In [1]: import numpy as np

In [2]: np.set_printoptions(suppress=True, linewidth=100)

In [3]: def tidy(a):
   ...:     return np.round(a, 4) + 0
   ...: 

In [4]: arr = np.loadtxt("run15.csv", delimiter=",")

In [5]: print(arr)
[[ 0.  0.  0.  1.  7.  8.  4.]
 [ 0.  0.  0.  2.  7.  6.  0.]
 [ 0.  0.  0. -8. -7. -6.  4.]
 [ 1.  2. -8.  0.  0.  0.  0.]
 [ 7.  7. -7.  0.  0.  0.  0.]
 [ 8.  6. -6.  0.  0.  0.  0.]
 [ 4.  0.  4.  0.  0.  0.  0.]]

In [6]: # symmetric, so the eigenvalues are real

In [7]: th = np.radians(45)

In [8]: r_ = np.eye(7)

In [9]: r_[0, 0] = r_[1, 1] = np.cos(th)

In [10]: r_[0, 1], r_[1, 0] = -np.sin(th), np.sin(th)

In [11]: tidy(r_)
Out[11]: 
array([[ 0.7071, -0.7071,  0.    ,  0.    ,  0.    ,  0.    ,  0.    ],
       [ 0.7071,  0.7071,  0.    ,  0.    ,  0.    ,  0.    ,  0.    ],
       [ 0.    ,  0.    ,  1.    ,  0.    ,  0.    ,  0.    ,  0.    ],
       [ 0.    ,  0.    ,  0.    ,  1.    ,  0.    ,  0.    ,  0.    ],
       [ 0.    ,  0.    ,  0.    ,  0.    ,  1.    ,  0.    ,  0.    ],
       [ 0.    ,  0.    ,  0.    ,  0.    ,  0.    ,  1.    ,  0.    ],
       [ 0.    ,  0.    ,  0.    ,  0.    ,  0.    ,  0.    ,  1.    ]])

In [12]: B = arr @ r_.T

In [13]: tidy(B)
Out[13]: 
array([[ 0.    ,  0.    ,  0.    ,  1.    ,  7.    ,  8.    ,  4.    ],
       [ 0.    ,  0.    ,  0.    ,  2.    ,  7.    ,  6.    ,  0.    ],
       [ 0.    ,  0.    ,  0.    , -8.    , -7.    , -6.    ,  4.    ],
       [-0.7071,  2.1213, -8.    ,  0.    ,  0.    ,  0.    ,  0.    ],
       [ 0.    ,  9.8995, -7.    ,  0.    ,  0.    ,  0.    ,  0.    ],
       [ 1.4142,  9.8995, -6.    ,  0.    ,  0.    ,  0.    ,  0.    ],
       [ 2.8284,  2.8284,  4.    ,  0.    ,  0.    ,  0.    ,  0.    ]])

In [14]: tidy(np.linalg.svd(arr, compute_uv=False)), tidy(np.linalg.svd(B, compute_uv=False))
Out[14]: 
(array([17.9772, 17.9772,  7.6603,  7.6603,  1.4633,  1.4633,  0.    ]),
 array([17.9772, 17.9772,  7.6603,  7.6603,  1.4633,  1.4633,  0.    ]))

In [15]: print(tidy(np.abs(B - arr).max(axis=0)))
[7.     3.8995 0.     0.     0.     0.     0.    ]

In [16]: Uu, sv, Vh = np.linalg.svd(arr)

In [17]: evecs = Vh[:(sv > 1e-8).sum()]

In [18]: rng = np.random.default_rng(47239)

In [19]: x0 = arr[0] + -1 * arr[1] + rng.integers(2) * np.eye(7)[5]

In [20]: x0
Out[20]: array([ 0.,  0.,  0., -1.,  0.,  2.,  4.])

In [21]: print(tidy(np.linalg.norm(x0 - evecs.T @ evecs @ x0)))
0.0

In [22]: tidy(evecs.T @ evecs)
Out[22]: 
array([[ 1.    ,  0.    ,  0.    ,  0.    ,  0.    ,  0.    ,  0.    ],
       [ 0.    ,  1.    ,  0.    ,  0.    ,  0.    ,  0.    ,  0.    ],
       [ 0.    ,  0.    ,  1.    ,  0.    ,  0.    ,  0.    ,  0.    ],
       [ 0.    ,  0.    ,  0.    ,  0.9228, -0.1434,  0.1931, -0.1158],
       [ 0.    ,  0.    ,  0.    , -0.1434,  0.7336,  0.3586, -0.2151],
       [ 0.    ,  0.    ,  0.    ,  0.1931,  0.3586,  0.5173,  0.2896],
       [ 0.    ,  0.    ,  0.    , -0.1158, -0.2151,  0.2896,  0.8262]])

In [23]: vals, evecs = np.linalg.eigh(arr)

In [24]: tidy(evecs @ np.diag(vals) @ evecs.T)
Out[24]: 
array([[ 0.,  0.,  0.,  1.,  7.,  8.,  4.],
       [ 0.,  0.,  0.,  2.,  7.,  6.,  0.],
       [ 0.,  0.,  0., -8., -7., -6.,  4.],
       [ 1.,  2., -8.,  0.,  0.,  0.,  0.],
       [ 7.,  7., -7.,  0.,  0.,  0.,  0.],
       [ 8.,  6., -6.,  0.,  0.,  0.,  0.],
       [ 4.,  0.,  4.,  0.,  0.,  0.,  0.]])

In [25]: tidy(vals)
Out[25]: array([-17.9772,  -7.6603,  -1.4633,   0.    ,   1.4633,   7.6603,  17.9772])

In [26]: M = np.load("out2.npy")

In [27]: M
Out[27]: 
array([[-0.2, -1.2,  0.6, -0.2,  1.9, -0.7],
       [-1.8, -0.6, -0.8, -1.4,  0.7,  0.2],
       [-0.5,  1. , -0.3, -0.6,  0.1, -0.1],
       [ 0.2, -0.7,  0.5,  0.7,  1. ,  0.6],
       [-1.5, -1.2,  0.2, -1. , -0.8,  0. ]])

In [28]: def softmax(z):
    ...:     e = np.exp(z - z.max(axis=-1, keepdims=True))
    ...:     return e / e.sum(axis=-1, keepdims=True)
    ...: 

In [29]: tidy(softmax(M[0]))
Out[29]: array([0.0748, 0.0275, 0.1665, 0.0748, 0.611 , 0.0454])

In [30]: tidy(softmax(M).sum(axis=1))
Out[30]: array([1., 1., 1., 1., 1.])

In [31]: print(tidy(softmax(10 * M[0])))
[0. 0. 0. 0. 1. 0.]

In [32]: S = M @ M.T / np.sqrt(6)

In [33]: softmax(S).round(6).argmax(axis=1)
Out[33]: array([0, 1, 2, 3, 4])

In [34]: u, v = M[2], M[1]

In [35]: print(u @ u)
1.72

In [36]: pr = (u @ v) / (u @ u) * u

In [37]: print(tidy(v - pr))
[-1.3843 -1.4314 -0.5506 -0.9012  0.6169  0.2831]

In [38]: th = np.radians(72)

In [39]: r_ = np.eye(6)

In [40]: r_[0, 0] = r_[1, 1] = np.cos(th)

In [41]: r_[0, 1], r_[1, 0] = -np.sin(th), np.sin(th)

In [42]: tidy(r_)
Out[42]: 
array([[ 0.309 , -0.9511,  0.    ,  0.    ,  0.    ,  0.    ],
       [ 0.9511,  0.309 ,  0.    ,  0.    ,  0.    ,  0.    ],
       [ 0.    ,  0.    ,  1.    ,  0.    ,  0.    ,  0.    ],
       [ 0.    ,  0.    ,  0.    ,  1.    ,  0.    ,  0.    ],
       [ 0.    ,  0.    ,  0.    ,  0.    ,  1.    ,  0.    ],
       [ 0.    ,  0.    ,  0.    ,  0.    ,  0.    ,  1.    ]])

In [43]: B = M @ r_.T

In [44]: tidy(np.linalg.svd(M, compute_uv=False)), tidy(np.linalg.svd(B, compute_uv=False))
Out[44]: 
(array([3.3206, 2.7302, 1.654 , 0.9989, 0.4646]),
 array([3.3206, 2.7302, 1.654 , 0.9989, 0.4646]))

In [45]: tidy(B)
Out[45]: 
array([[ 1.0795, -0.561 ,  0.6   , -0.2   ,  1.9   , -0.7   ],
       [ 0.0144, -1.8973, -0.8   , -1.4   ,  0.7   ,  0.2   ],
       [-1.1056, -0.1665, -0.3   , -0.6   ,  0.1   , -0.1   ],
       [ 0.7275, -0.0261,  0.5   ,  0.7   ,  1.    ,  0.6   ],
       [ 0.6777, -1.7974,  0.2   , -1.    , -0.8   ,  0.    ]])

In [46]: np.allclose(M @ M.T, B @ B.T)
Out[46]: True

In [47]: np.allclose(np.linalg.norm(M, axis=1), np.linalg.norm(B, axis=1))
Out[47]: True

In [48]: W0 = np.array([[-2, 0, -4, 0, -3, -5, 0, 0],
    ...:     [1, 3, 3, 1, -2, -4, -3, 3],
    ...:     [-2, -2, -4, 2, 3, -4, -5, 0],
    ...:     [-4, 1, 0, -2, -3, -5, 4, -2],
    ...:     [-4, 5, 2, -1, -5, 3, 4, 2],
    ...:     [4, 2, 3, 2, 2, 3, -3, 0]])

In [49]: W0
Out[49]: 
array([[-2,  0, -4,  0, -3, -5,  0,  0],
       [ 1,  3,  3,  1, -2, -4, -3,  3],
       [-2, -2, -4,  2,  3, -4, -5,  0],
       [-4,  1,  0, -2, -3, -5,  4, -2],
       [-4,  5,  2, -1, -5,  3,  4,  2],
       [ 4,  2,  3,  2,  2,  3, -3,  0]])

In [50]: tidy(softmax(W0).sum(axis=1))
Out[50]: array([1., 1., 1., 1., 1., 1.])

In [51]: tidy(softmax(W0[0]))
Out[51]: array([0.0321, 0.2375, 0.0044, 0.2375, 0.0118, 0.0016, 0.2375, 0.2375])

In [52]: S = W0 @ W0.T / np.sqrt(8)

In [53]: print(tidy(softmax(S)[0] @ W0))
[-2.0283  0.0136 -3.9433 -0.0277 -2.9983 -4.9997  0.0552 -0.0283]

In [54]: softmax(S).round(6).argmax(axis=1)
Out[54]: array([0, 1, 2, 3, 4, 5])

In [55]: th = np.radians(15)

In [56]: r_ = np.eye(8)

In [57]: r_[7, 7] = r_[6, 6] = np.cos(th)

In [58]: r_[7, 6], r_[6, 7] = -np.sin(th), np.sin(th)

In [59]: tidy(r_)
Out[59]: 
array([[ 1.    ,  0.    ,  0.    ,  0.    ,  0.    ,  0.    ,  0.    ,  0.    ],
       [ 0.    ,  1.    ,  0.    ,  0.    ,  0.    ,  0.    ,  0.    ,  0.    ],
       [ 0.    ,  0.    ,  1.    ,  0.    ,  0.    ,  0.    ,  0.    ,  0.    ],
       [ 0.    ,  0.    ,  0.    ,  1.    ,  0.    ,  0.    ,  0.    ,  0.    ],
       [ 0.    ,  0.    ,  0.    ,  0.    ,  1.    ,  0.    ,  0.    ,  0.    ],
       [ 0.    ,  0.    ,  0.    ,  0.    ,  0.    ,  1.    ,  0.    ,  0.    ],
       [ 0.    ,  0.    ,  0.    ,  0.    ,  0.    ,  0.    ,  0.9659,  0.2588],
       [ 0.    ,  0.    ,  0.    ,  0.    ,  0.    ,  0.    , -0.2588,  0.9659]])

In [60]: B = W0 @ r_.T

In [61]: tidy(B)
Out[61]: 
array([[-2.    ,  0.    , -4.    ,  0.    , -3.    , -5.    ,  0.    ,  0.    ],
       [ 1.    ,  3.    ,  3.    ,  1.    , -2.    , -4.    , -2.1213,  3.6742],
       [-2.    , -2.    , -4.    ,  2.    ,  3.    , -4.    , -4.8296,  1.2941],
       [-4.    ,  1.    ,  0.    , -2.    , -3.    , -5.    ,  3.3461, -2.9671],
       [-4.    ,  5.    ,  2.    , -1.    , -5.    ,  3.    ,  4.3813,  0.8966],
       [ 4.    ,  2.    ,  3.    ,  2.    ,  2.    ,  3.    , -2.8978,  0.7765]])

In [62]: tidy(np.linalg.svd(W0, compute_uv=False)), tidy(np.linalg.svd(B, compute_uv=False))
Out[62]: 
(array([13.0791, 12.1641,  8.1775,  4.6629,  2.8704,  2.0292]),
 array([13.0791, 12.1641,  8.1775,  4.6629,  2.8704,  2.0292]))

In [63]: J = np.load("a.npy")

In [64]: print(J)
[[-3.1479 -0.808  -1.5897]
 [ 3.0815  1.9295 -5.0005]
 [-1.707  -1.7775  0.5969]
 [ 4.906   3.5234 -4.9554]
 [ 5.4669  3.7163 -2.9829]
 [-1.5946 -2.9257  1.1426]
 [ 3.8365  2.552  -2.7998]
 [-2.3117 -1.8988 -2.3958]
 [-3.4813 -2.1697 -0.3676]
 [ 0.2202 -0.7877 -0.0277]
 [ 5.3375  1.4873 -3.5392]
 [-1.7048 -2.8431 -3.0091]]

In [65]: dist = np.linalg.norm(J[:, None] - J[None], axis=-1)

In [66]: dist.mean(axis=1).argmax()
Out[66]: np.int64(3)

In [67]: dist[10].round(6).argsort(kind="stable")[:4]
Out[67]: array([10,  6,  4,  3])

In [68]: np.flatnonzero(dist[10] < dist.mean() / 2)
Out[68]: array([ 3,  4,  6, 10])

In [69]: np.linalg.matrix_rank(dist ** 2)
Out[69]: np.int64(5)

In [70]: tidy(np.linalg.norm(J - J.mean(axis=0), axis=1))
Out[70]: 
array([4.0025, 4.2122, 4.0382, 6.1676, 6.0794, 4.9382, 4.0759, 3.6097, 5.0462, 2.2568, 5.0468,
       3.8647])

In [71]: tidy(np.linalg.norm(J, axis=1))
Out[71]: 
array([3.6179, 6.1825, 2.5357, 7.8128, 7.2523, 3.5225, 5.3917, 3.8327, 4.1185, 0.8184, 6.5747,
       4.4771])

In [72]: np.unravel_index(dist.round(6).argmax(), dist.shape)
Out[72]: (np.int64(3), np.int64(8))

In [73]: proj = J @ np.linalg.solve(J.T @ J, J.T)

In [74]: np.linalg.matrix_rank(np.eye(12) - proj)
Out[74]: np.int64(9)

In [75]: tidy(np.trace(proj))
Out[75]: np.float64(3.0)

In [76]: np.allclose(proj @ proj, proj)
Out[76]: True

In [77]: tidy(proj @ J[:, 2])
Out[77]: 
array([-1.5897, -5.0005,  0.5969, -4.9554, -2.9829,  1.1426, -2.7998, -2.3958, -0.3676, -0.0277,
       -3.5392, -3.0091])

In [78]: u, v = J[3], J[10]

In [79]: tidy(u @ u)
Out[79]: np.float64(61.0392)

In [80]: pr = (u @ v) / (u @ u) * u

In [81]: print(tidy(pr))
[ 3.9355  2.8264 -3.9751]

In [82]: print(tidy(np.linalg.norm(u + v) ** 2 + np.linalg.norm(u - v) ** 2))
208.5322

In [83]: C2 = np.cov(J, rowvar=False)

In [84]: np.argwhere(np.triu(np.abs(np.corrcoef(J.T)) > 0.8, 1))
Out[84]: array([[0, 1]])

In [85]: C2.shape
Out[85]: (3, 3)

In [86]: print(tidy(np.median(J, axis=0)))
[-0.6872 -0.7978 -2.5978]

In [87]: print(tidy(J.std(axis=0)))
[3.3645 2.3816 1.9613]

In [88]: tidy(C2)
Out[88]: 
array([[12.3491,  8.0126, -4.8239],
       [ 8.0126,  6.1874, -3.6184],
       [-4.8239, -3.6184,  4.1962]])

In [89]: tidy(np.corrcoef(J[:, 1], J[:, 0])[0, 1])
Out[89]: np.float64(0.9166)

In [90]: tidy(np.polyfit(J[:, 1], J[:, 0], 1))
Out[90]: array([1.295, 0.742])

In [91]: x0 = np.array([1, 2, 1])

In [92]: y = J @ x0

In [93]: print(tidy(np.linalg.solve(J.T @ J, J.T @ y)))
[1. 2. 1.]

In [94]: tidy(np.linalg.pinv(J) @ J)
Out[94]: 
array([[1., 0., 0.],
       [0., 1., 0.],
       [0., 0., 1.]])

In [95]: y = y + 0.3 * rng.normal(size=12)

In [96]: tidy(y)
Out[96]: 
array([ -6.3293,   1.8721,  -5.0637,   6.9837,   9.8298,  -6.4342,   5.6008,  -8.3147,  -8.4148,
        -1.609 ,   4.509 , -10.7952])

In [97]: b, *_ = np.linalg.lstsq(J, y)

In [98]: tidy(np.linalg.norm(y - J @ b))
Out[98]: np.float64(0.728)

In [99]: b.round()
Out[99]: array([1., 2., 1.])

In [100]: [round(float(np.linalg.norm(np.linalg.solve(J.T @ J + lam * np.eye(3), J.T @ y))), 2) for lam in (0, 1, 10, 100)]
Out[100]: [2.53, 2.46, 2.08, 1.09]

In [101]: print(tidy(b))
[0.9229 2.1196 1.0281]

In [102]: X = np.load("data.npy")

In [103]: X
Out[103]: 
array([[0, 0, 0, 0, 0, 0],
       [0, 0, 0, 0, 0, 0],
       [2, 1, 0, 0, 0, 0],
       [0, 3, 2, 0, 0, 0],
       [3, 2, 3, 3, 1, 0],
       [3, 0, 3, 2, 0, 1]])

In [104]: Uu, sv, Vh = np.linalg.svd(X)

In [105]: tidy(sv)
Out[105]: array([7.6137, 3.1953, 1.7393, 1.3402, 0.    , 0.    ])

In [106]: B = Uu[:, :4] @ np.diag(sv[:4]) @ Vh[:4]

In [107]: tidy(np.linalg.norm(X - B, 2)), tidy(sv[4])
Out[107]: (np.float64(0.0), np.float64(0.0))

In [108]: print(tidy(B))
[[0. 0. 0. 0. 0. 0.]
 [0. 0. 0. 0. 0. 0.]
 [2. 1. 0. 0. 0. 0.]
 [0. 3. 2. 0. 0. 0.]
 [3. 2. 3. 3. 1. 0.]
 [3. 0. 3. 2. 0. 1.]]

In [109]: print(np.linalg.matrix_rank(X, rtol=0.05))
4
